>>> import numpy as np
>>> import numpy.linalg as la
>>> np.set_printoptions(precision=2, suppress=True, linewidth=100, sign=" ")
>>> rd = lambda a: np.round(a, 2) + 0
>>> X = np.loadtxt("block1.csv", delimiter=",")
>>> print(X)
[[-1.  3. -3.  0.  3.  2.  1. -1.  0. -3.]
 [-3. -1.  3. -3.  0.  3.  2.  1. -1.  0.]
 [ 0. -3. -1.  3. -3.  0.  3.  2.  1. -1.]
 [-1.  0. -3. -1.  3. -3.  0.  3.  2.  1.]
 [ 1. -1.  0. -3. -1.  3. -3.  0.  3.  2.]
 [ 2.  1. -1.  0. -3. -1.  3. -3.  0.  3.]
 [ 3.  2.  1. -1.  0. -3. -1.  3. -3.  0.]
 [ 0.  3.  2.  1. -1.  0. -3. -1.  3. -3.]
 [-3.  0.  3.  2.  1. -1.  0. -3. -1.  3.]
 [ 3. -3.  0.  3.  2.  1. -1.  0. -3. -1.]]
>>> print(rd(np.sort(np.abs(np.fft.fft(X[0])))), rd(np.sort(la.svd(X, compute_uv=False))))
[ 1.    1.    5.66  5.66  7.07  7.07  7.4   7.4   8.79  8.79] [ 1.    1.    5.66  5.66  7.07  7.07  7.4   7.4   8.79  8.79]
>>> F = np.load("w.npy")
>>> rd(F)
array([[-0.99, -0.23,  2.37,  0.45,  1.28, -0.72, -0.08],
       [ 1.51,  1.78, -0.77, -0.15, -0.92, -0.79,  1.22],
       [-0.87, -1.79, -1.09, -0.21, -0.02,  1.47, -1.29],
       [ 0.83,  1.76,  1.17,  0.22,  0.07, -1.48,  1.27],
       [ 1.5 ,  1.8 , -0.7 , -0.13, -0.9 , -0.82,  1.23],
       [-1.53, -1.7 ,  0.98,  0.19,  1.01,  0.66, -1.16],
       [ 1.5 ,  1.35, -1.59, -0.3 , -1.21, -0.24,  0.89],
       [ 0.81,  1.75,  1.19,  0.23,  0.08, -1.48,  1.27],
       [-1.43, -1.12,  1.85,  0.35,  1.28,  0.  , -0.72],
       [ 1.33,  0.88, -2.06, -0.39, -1.31,  0.22,  0.55],
       [ 1.22,  0.64, -2.21, -0.42, -1.32,  0.41,  0.38],
       [ 0.55, -0.41, -2.4 , -0.46, -1.1 ,  1.11, -0.36],
       [-1.01, -0.27,  2.36,  0.45,  1.28, -0.69, -0.11],
       [ 0.78,  1.73,  1.24,  0.24,  0.11, -1.49,  1.25],
       [-1.47, -1.25,  1.71,  0.33,  1.25,  0.13, -0.82],
       [ 1.53,  1.64, -1.1 , -0.21, -1.05, -0.59,  1.11],
       [-1.23, -0.67,  2.19,  0.42,  1.32, -0.39, -0.4 ],
       [-0.64,  0.28,  2.41,  0.46,  1.15, -1.04,  0.28],
       [-1.53, -1.72,  0.93,  0.18,  0.99,  0.69, -1.17],
       [ 0.63, -0.29, -2.41, -0.46, -1.14,  1.05, -0.29],
       [ 1.47,  1.85, -0.5 , -0.09, -0.81, -0.93,  1.28],
       [ 0.3 , -0.71, -2.31, -0.44, -0.96,  1.26, -0.58],
       [-1.53, -1.65,  1.08,  0.2 ,  1.04,  0.6 , -1.12],
       [ 0.52, -0.45, -2.39, -0.46, -1.08,  1.13, -0.39]])
>>> cov = np.cov(F, rowvar=False)
>>> cov.shape
(7, 7)
>>> np.argsort(-F.std(axis=0).round(6), kind="stable")
array([ 2,  1,  0,  4,  5,  6,  3])
>>> rd(np.corrcoef(F[:, 4], F[:, 0])[0, 1])
np.float64(-0.89)
>>> print(rd(F.std(axis=0)))
[ 1.18  1.3   1.75  0.33  1.03  0.92  0.9 ]
>>> print(rd(la.eigvalsh(cov)[::-1]))
[ 5.88  3.47  0.    0.    0.    0.    0.  ]
>>> rd(np.median(F, axis=0))
array([ 0.53, -0.25,  0.22,  0.04,  0.03, -0.12, -0.1 ])
>>> rd(cov)
array([[ 1.45,  1.37, -1.39, -0.27, -1.12, -0.32,  0.91],
       [ 1.37,  1.76, -0.41, -0.08, -0.73, -0.91,  1.22],
       [-1.39, -0.41,  3.19,  0.61,  1.75, -0.91, -0.18],
       [-0.27, -0.08,  0.61,  0.12,  0.33, -0.17, -0.03],
       [-1.12, -0.73,  1.75,  0.33,  1.11, -0.19, -0.46],
       [-0.32, -0.91, -0.91, -0.17, -0.19,  0.88, -0.67],
       [ 0.91,  1.22, -0.18, -0.03, -0.46, -0.67,  0.85]])
>>> rd(np.polyfit(F[:, 4], F[:, 0], 1))
array([-1.01,  0.05])
>>> theta = np.deg2rad(95)
>>> E = np.eye(8)
>>> E[np.ix_([6, 7], [6, 7])] = [[np.cos(theta), -np.sin(theta)], [np.sin(theta), np.cos(theta)]]
>>> print(rd(E))
[[ 1.    0.    0.    0.    0.    0.    0.    0.  ]
 [ 0.    1.    0.    0.    0.    0.    0.    0.  ]
 [ 0.    0.    1.    0.    0.    0.    0.    0.  ]
 [ 0.    0.    0.    1.    0.    0.    0.    0.  ]
 [ 0.    0.    0.    0.    1.    0.    0.    0.  ]
 [ 0.    0.    0.    0.    0.    1.    0.    0.  ]
 [ 0.    0.    0.    0.    0.    0.   -0.09 -1.  ]
 [ 0.    0.    0.    0.    0.    0.    1.   -0.09]]
>>> x0 = np.array([-2, 0, -5, -1, -3, 0, -2, 0])
>>> h = np.maximum(E @ x0, 0)
>>> rd(E * (h > 1e-9)[:, None])
array([[ 0.  ,  0.  ,  0.  ,  0.  ,  0.  ,  0.  ,  0.  ,  0.  ],
       [ 0.  ,  0.  ,  0.  ,  0.  ,  0.  ,  0.  ,  0.  ,  0.  ],
       [ 0.  ,  0.  ,  0.  ,  0.  ,  0.  ,  0.  ,  0.  ,  0.  ],
       [ 0.  ,  0.  ,  0.  ,  0.  ,  0.  ,  0.  ,  0.  ,  0.  ],
       [ 0.  ,  0.  ,  0.  ,  0.  ,  0.  ,  0.  ,  0.  ,  0.  ],
       [ 0.  ,  0.  ,  0.  ,  0.  ,  0.  ,  0.  ,  0.  ,  0.  ],
       [ 0.  ,  0.  ,  0.  ,  0.  ,  0.  ,  0.  , -0.09, -1.  ],
       [ 0.  ,  0.  ,  0.  ,  0.  ,  0.  ,  0.  ,  0.  ,  0.  ]])
>>> def softmax(z):
...     e = np.exp(z - z.max(axis=-1, keepdims=True))
...     return e / e.sum(axis=-1, keepdims=True)
... 
>>> softmax(E).sum(axis=1)
array([ 1.,  1.,  1.,  1.,  1.,  1.,  1.,  1.])
>>> print(rd(softmax(E[0] + 4)))
[ 0.28  0.1   0.1   0.1   0.1   0.1   0.1   0.1 ]
>>> S = E @ E.T / np.sqrt(8)
>>> print(rd(softmax(S)))
[[ 0.17  0.12  0.12  0.12  0.12  0.12  0.12  0.12]
 [ 0.12  0.17  0.12  0.12  0.12  0.12  0.12  0.12]
 [ 0.12  0.12  0.17  0.12  0.12  0.12  0.12  0.12]
 [ 0.12  0.12  0.12  0.17  0.12  0.12  0.12  0.12]
 [ 0.12  0.12  0.12  0.12  0.17  0.12  0.12  0.12]
 [ 0.12  0.12  0.12  0.12  0.12  0.17  0.12  0.12]
 [ 0.12  0.12  0.12  0.12  0.12  0.12  0.17  0.12]
 [ 0.12  0.12  0.12  0.12  0.12  0.12  0.12  0.17]]
>>> rd(softmax(S + np.triu(np.full(S.shape, -np.inf), 1)))
array([[ 1.  ,  0.  ,  0.  ,  0.  ,  0.  ,  0.  ,  0.  ,  0.  ],
       [ 0.41,  0.59,  0.  ,  0.  ,  0.  ,  0.  ,  0.  ,  0.  ],
       [ 0.29,  0.29,  0.42,  0.  ,  0.  ,  0.  ,  0.  ,  0.  ],
       [ 0.23,  0.23,  0.23,  0.32,  0.  ,  0.  ,  0.  ,  0.  ],
       [ 0.18,  0.18,  0.18,  0.18,  0.26,  0.  ,  0.  ,  0.  ],
       [ 0.16,  0.16,  0.16,  0.16,  0.16,  0.22,  0.  ,  0.  ],
       [ 0.13,  0.13,  0.13,  0.13,  0.13,  0.13,  0.19,  0.  ],
       [ 0.12,  0.12,  0.12,  0.12,  0.12,  0.12,  0.12,  0.17]])
>>> print(rd(la.det(E)))
1.0
>>> (la.matrix_power((E != 0) + (E.T != 0) + np.eye(8), 8) > 0).astype(int)
array([[ 1,  0,  0,  0,  0,  0,  0,  0],
       [ 0,  1,  0,  0,  0,  0,  0,  0],
       [ 0,  0,  1,  0,  0,  0,  0,  0],
       [ 0,  0,  0,  1,  0,  0,  0,  0],
       [ 0,  0,  0,  0,  1,  0,  0,  0],
       [ 0,  0,  0,  0,  0,  1,  0,  0],
       [ 0,  0,  0,  0,  0,  0,  1,  1],
       [ 0,  0,  0,  0,  0,  0,  1,  1]])
>>> rng = np.random.default_rng(79457)
>>> z = rng.permutation(8)
>>> z
array([ 6,  7,  4,  5,  1,  2,  0,  3])
>>> M2 = E[z][:, z]
>>> rd(np.sort(np.abs(la.eigvals(M2))))
array([ 1.,  1.,  1.,  1.,  1.,  1.,  1.,  1.])
>>> rd(np.diag(M2))
array([-0.09, -0.09,  1.  ,  1.  ,  1.  ,  1.  ,  1.  ,  1.  ])
>>> rd(M2)
array([[-0.09, -1.  ,  0.  ,  0.  ,  0.  ,  0.  ,  0.  ,  0.  ],
       [ 1.  , -0.09,  0.  ,  0.  ,  0.  ,  0.  ,  0.  ,  0.  ],
       [ 0.  ,  0.  ,  1.  ,  0.  ,  0.  ,  0.  ,  0.  ,  0.  ],
       [ 0.  ,  0.  ,  0.  ,  1.  ,  0.  ,  0.  ,  0.  ,  0.  ],
       [ 0.  ,  0.  ,  0.  ,  0.  ,  1.  ,  0.  ,  0.  ,  0.  ],
       [ 0.  ,  0.  ,  0.  ,  0.  ,  0.  ,  1.  ,  0.  ,  0.  ],
       [ 0.  ,  0.  ,  0.  ,  0.  ,  0.  ,  0.  ,  1.  ,  0.  ],
       [ 0.  ,  0.  ,  0.  ,  0.  ,  0.  ,  0.  ,  0.  ,  1.  ]])
>>> rd(la.norm(M2))
np.float64(2.83)
>>> rd(np.diff(M2, axis=0))
array([[ 1.08,  0.91,  0.  ,  0.  ,  0.  ,  0.  ,  0.  ,  0.  ],
       [-1.  ,  0.09,  1.  ,  0.  ,  0.  ,  0.  ,  0.  ,  0.  ],
       [ 0.  ,  0.  , -1.  ,  1.  ,  0.  ,  0.  ,  0.  ,  0.  ],
       [ 0.  ,  0.  ,  0.  , -1.  ,  1.  ,  0.  ,  0.  ,  0.  ],
       [ 0.  ,  0.  ,  0.  ,  0.  , -1.  ,  1.  ,  0.  ,  0.  ],
       [ 0.  ,  0.  ,  0.  ,  0.  ,  0.  , -1.  ,  1.  ,  0.  ],
       [ 0.  ,  0.  ,  0.  ,  0.  ,  0.  ,  0.  , -1.  ,  1.  ]])
>>> print(la.matrix_rank(M2))
8
>>> rd(M2.sum(axis=1))
array([-1.08,  0.91,  1.  ,  1.  ,  1.  ,  1.  ,  1.  ,  1.  ])
>>> rd(M2.sum(axis=0))
array([ 0.91, -1.08,  1.  ,  1.  ,  1.  ,  1.  ,  1.  ,  1.  ])
>>> feats = np.array([[-3.0, -2.0, 1.0, 3.0],
...     [-1.0, -4.0, 1.0, 3.0],
...     [-3.0, -5.0, 1.0, 6.0],
...     [-1.0, -7.0, 1.0, 6.0]])
>>> feats
array([[-3., -2.,  1.,  3.],
       [-1., -4.,  1.,  3.],
       [-3., -5.,  1.,  6.],
       [-1., -7.,  1.,  6.]])
>>> rd(np.sort(np.abs(la.eigvals(feats))))
array([ 0.,  1.,  2.,  3.])
>>> np.allclose(feats @ feats.T, feats.T @ feats)
False
>>> print((feats - feats.T) / 2)
[[ 0.  -0.5  2.   2. ]
 [ 0.5  0.   3.   5. ]
 [-2.  -3.   0.   2.5]
 [-2.  -5.  -2.5  0. ]]
>>> feats @ feats
array([[  5., -12.,  -1.,   9.],
       [  1.,  -8.,  -1.,   9.],
       [  5., -21.,  -1.,  18.],
       [  1., -17.,  -1.,  18.]])
>>> rd(np.abs(la.eigvals(feats)).max())
np.float64(3.0)
>>> np.allclose(feats, feats.T)
False
>>> print(np.trace(feats))
0.0
>>> Uu, sigma, Vt = la.svd(feats, full_matrices=False)
>>> np.allclose(Uu * sigma @ Vt, feats)
True
>>> rd(Vt @ Vt.T)
array([[ 1.,  0.,  0.,  0.],
       [ 0.,  1.,  0.,  0.],
       [ 0.,  0.,  1.,  0.],
       [ 0.,  0.,  0.,  1.]])
>>> rd(Uu.T @ feats @ Vt.T)
array([[ 14.1 ,   0.  ,   0.  ,   0.  ],
       [  0.  ,   2.92,   0.  ,   0.  ],
       [  0.  ,   0.  ,   0.77,   0.  ],
       [  0.  ,   0.  ,   0.  ,   0.  ]])
>>> rd(np.cumsum(sigma ** 2) / np.sum(sigma ** 2))
array([ 0.96,  1.  ,  1.  ,  1.  ])
>>> Uu.shape, sigma.shape, Vt.shape
((4, 4), (4,), (4, 4))
>>> rd(np.sqrt((sigma ** 2).sum())), rd(la.norm(feats))
(np.float64(14.42), np.float64(14.42))
>>> data = np.loadtxt("x.csv", delimiter=",")
>>> data
array([[ 0., -2.,  0.,  0.,  0.],
       [-2.,  0., -2.,  0.,  0.],
       [ 0., -2.,  1., -2.,  0.],
       [ 0.,  0., -2., -2., -2.],
       [ 0.,  0.,  0., -2.,  1.]])
>>> z = rng.permutation(5)
>>> M2 = data[:, z] * rng.choice([-1, 1], 5)
>>> M2
array([[ 0.,  0., -0.,  0., -2.],
       [-2.,  0., -0., -2.,  0.],
       [ 0., -2., -0.,  1., -2.],
       [ 0., -2.,  2., -2.,  0.],
       [ 0., -2., -1.,  0.,  0.]])
>>> Uu, _, Vt = la.svd(data.T @ M2)
>>> print(rd(la.lstsq(data, M2)[0]))
[[ 1.  0.  0.  0.  0.]
 [ 0.  0.  0.  0.  1.]
 [ 0.  0.  0.  1.  0.]
 [ 0.  1.  0.  0.  0.]
 [ 0.  0. -1.  0.  0.]]
>>> rd(Uu @ Vt)
array([[ 1.,  0.,  0.,  0.,  0.],
       [ 0.,  0.,  0.,  0.,  1.],
       [ 0.,  0.,  0.,  1.,  0.],
       [ 0.,  1.,  0.,  0.,  0.],
       [ 0.,  0., -1.,  0.,  0.]])
>>> ev, evecs = la.eigh(data)
>>> rd(la.eigvalsh(data + 4 * np.eye(5)))
array([ 0.07,  1.72,  4.62,  6.  ,  7.6 ])
>>> print(rd(evecs @ np.diag(ev) @ evecs.T))
[[ 0. -2.  0.  0.  0.]
 [-2.  0. -2.  0.  0.]
 [ 0. -2.  1. -2.  0.]
 [ 0.  0. -2. -2. -2.]
 [ 0.  0.  0. -2.  1.]]
>>> rd(ev.sum()), np.trace(data)
(np.float64(0.0), np.float64(0.0))
>>> M2 = np.array([[-4, 1, 4, 4, 5],
...     [2, 2, -3, -2, 4],
...     [-4, 4, 4, -4, -4],
...     [-3, -2, -2, -3, -4],
...     [0, 1, -5, -4, -4]])
>>> mat = np.tril(M2)
>>> mat
array([[-4,  0,  0,  0,  0],
       [ 2,  2,  0,  0,  0],
       [-4,  4,  4,  0,  0],
       [-3, -2, -2, -3,  0],
       [ 0,  1, -5, -4, -4]])
>>> t3 = np.stack([mat, -2 * mat, mat[::-1]])
>>> rd(la.norm(t3, axis=(1, 2)))
array([ 12.49,  24.98,  12.49])
>>> print(t3.shape)
(3, 5, 5)
>>> A = np.load("case18.npy")
>>> A
array([[ 2.05, -3.13,  0.  , -0.77],
       [ 1.44, -1.97, -0.15, -0.41],
       [ 1.02, -1.63,  0.13, -0.66],
       [-0.31,  0.11,  0.18, -0.15],
       [-0.08,  0.26, -0.46,  0.85]])
>>> x0 = np.array([5, 2, 6, 3])
>>> y = A @ x0
>>> rd(y)
array([ 1.68,  1.13,  0.64, -0.7 , -0.09])
>>> rd(la.lstsq(A, y)[0])
array([ 5.,  2.,  6.,  3.])
>>> y = y + 0.3 * rng.normal(size=5)
>>> rd(y)
array([ 1.52,  0.84,  0.54, -0.66,  0.24])
>>> b, *_ = la.lstsq(A, y)
>>> rd(b)
array([ 4.86,  1.65,  7.48,  4.25])
>>> rd(A.T @ (y - A @ b))
array([ 0.,  0.,  0.,  0.])
>>> M2 = np.c_[A[:, :1] @ np.array([[-2]]), np.array([1, 0, 0, 3, 3])]
>>> M2
array([[-4.1 ,  1.  ],
       [-2.88,  0.  ],
       [-2.04,  0.  ],
       [ 0.62,  3.  ],
       [ 0.16,  3.  ]])
>>> rd(la.norm(M2 - A @ la.lstsq(A, M2)[0], axis=0))
array([ 0.  ,  0.44])
>>> la.matrix_rank(M2)
np.int64(2)
>>> la.matrix_rank(np.c_[A, M2])
np.int64(5)
>>> rd(la.norm(la.qr(A)[0].T @ M2, axis=0) ** 2 / ((M2 ** 2).sum(axis=0) + 1e-12))
array([ 1.  ,  0.99])
>>> x0 = np.array([4, 1, 2, 1])
>>> h = np.maximum(A @ x0, 0)
>>> A * (h > 1e-9)[:, None]
array([[ 2.05, -3.13,  0.  , -0.77],
       [ 1.44, -1.97, -0.15, -0.41],
       [ 1.02, -1.63,  0.13, -0.66],
       [-0.  ,  0.  ,  0.  , -0.  ],
       [-0.  ,  0.  , -0.  ,  0.  ]])
>>> np.flatnonzero(h > 1e-9)
array([ 0,  1,  2])
>>> rd(np.tanh(A @ x0))
array([ 1.  ,  1.  ,  0.97, -0.73, -0.13])
>>> print(rd(np.maximum(A @ (3 * x0), 0)))
[ 12.9    9.24   6.15   0.     0.  ]
>>> print(rd(A.T @ h))
[ 15.34 -22.87  -0.2   -5.93]
>>> print(rd(h))
[ 4.3   3.08  2.05  0.    0.  ]
>>> M2 = A / np.sqrt((A ** 2).mean(axis=1, keepdims=True))
>>> rd(A - A.mean(axis=1, keepdims=True))
array([[ 2.51, -2.67,  0.46, -0.31],
       [ 1.71, -1.7 ,  0.12, -0.14],
       [ 1.3 , -1.34,  0.42, -0.38],
       [-0.27,  0.15,  0.22, -0.11],
       [-0.22,  0.12, -0.6 ,  0.71]])
>>> rd(M2[0])
array([ 1.07, -1.64,  0.  , -0.4 ])
>>> print(la.matrix_rank(M2) == la.matrix_rank(A))
True
>>> la.matrix_rank(A - A.mean(axis=1, keepdims=True))
np.int64(3)
>>> rd(la.norm(M2, axis=1))
array([ 2.,  2.,  2.,  2.,  2.])
>>> np.allclose(data @ data.T, data.T @ data)
True
>>> rd(la.matrix_power(data, 3))
array([[  0., -16.,   4.,  -8.,   0.],
       [-16.,   4., -26.,  -4.,  -8.],
       [  4., -26.,   9., -30.,   0.],
       [ -8.,  -4., -30., -32., -22.],
       [  0.,  -8.,   0., -22.,   1.]])
>>> rd(np.abs(la.eigvals(data)).max())
np.float64(3.93)
>>> print(data @ data)
[[ 4.  0.  4.  0.  0.]
 [ 0.  8. -2.  4.  0.]
 [ 4. -2.  9.  2.  4.]
 [ 0.  4.  2. 12.  2.]
 [ 0.  0.  4.  2.  5.]]
